In [1]: import numpy as np

In [2]: import numpy.linalg as la

In [3]: np.set_printoptions(precision=3, suppress=True, linewidth=200, floatmode="fixed")

In [4]: def rd(a):
   ...:     return np.round(a, 3) + 0
   ...: 

In [5]: J = np.loadtxt("x.csv", delimiter=",")

In [6]: J
Out[6]: 
array([[1.000, 0.000, 0.000, 0.000],
       [0.000, 0.667, 0.000, 0.333],
       [0.000, 0.000, 1.000, 0.000],
       [0.250, 0.250, 0.250, 0.250]])

In [7]: # row-stochastic, so 1 is an eigenvalue

In [8]: A2 = J / np.sqrt((J ** 2).mean(axis=1, keepdims=True))

In [9]: la.matrix_rank(A2) == la.matrix_rank(J)
Out[9]: np.True_

In [10]: la.matrix_rank(J - J.mean(axis=1, keepdims=True))
Out[10]: np.int64(3)

In [11]: rd(J - J.mean(axis=1, keepdims=True))
Out[11]: 
array([[ 0.750, -0.250, -0.250, -0.250],
       [-0.250,  0.417, -0.250,  0.083],
       [-0.250, -0.250,  0.750, -0.250],
       [ 0.000,  0.000,  0.000,  0.000]])

In [12]: rd(la.norm(A2, axis=1))
Out[12]: array([2.000, 2.000, 2.000, 2.000])

In [13]: A2[0]
Out[13]: array([2.000, 0.000, 0.000, 0.000])

In [14]: data = np.load("case13.npy")

In [15]: data
Out[15]: 
array([[40,  3,  2,  7,  1,  5,  8],
       [ 1, 62,  2,  4,  0,  5,  3],
       [ 4,  1, 46,  2,  4,  6,  4],
       [ 7,  5,  7, 42,  0,  9,  6],
       [ 4,  2,  3,  6, 29,  6,  2],
       [ 2,  2,  4,  3,  3, 23,  6],
       [ 7,  6,  3,  6,  4,  3, 27]])

In [16]: rng = np.random.default_rng(1174)

In [17]: idx = rng.permutation(7)

In [18]: idx
Out[18]: array([0, 5, 6, 4, 2, 1, 3])

In [19]: A2 = data[idx][:, idx]

In [20]: np.diag(A2)
Out[20]: array([40, 23, 27, 29, 46, 62, 42])

In [21]: A2
Out[21]: 
array([[40,  5,  8,  1,  2,  3,  7],
       [ 2, 23,  6,  3,  4,  2,  3],
       [ 7,  3, 27,  4,  3,  6,  6],
       [ 4,  6,  2, 29,  3,  2,  6],
       [ 4,  6,  4,  4, 46,  1,  2],
       [ 1,  5,  3,  0,  2, 62,  4],
       [ 7,  9,  6,  0,  7,  5, 42]])

In [22]: np.allclose(A2, data)
Out[22]: False
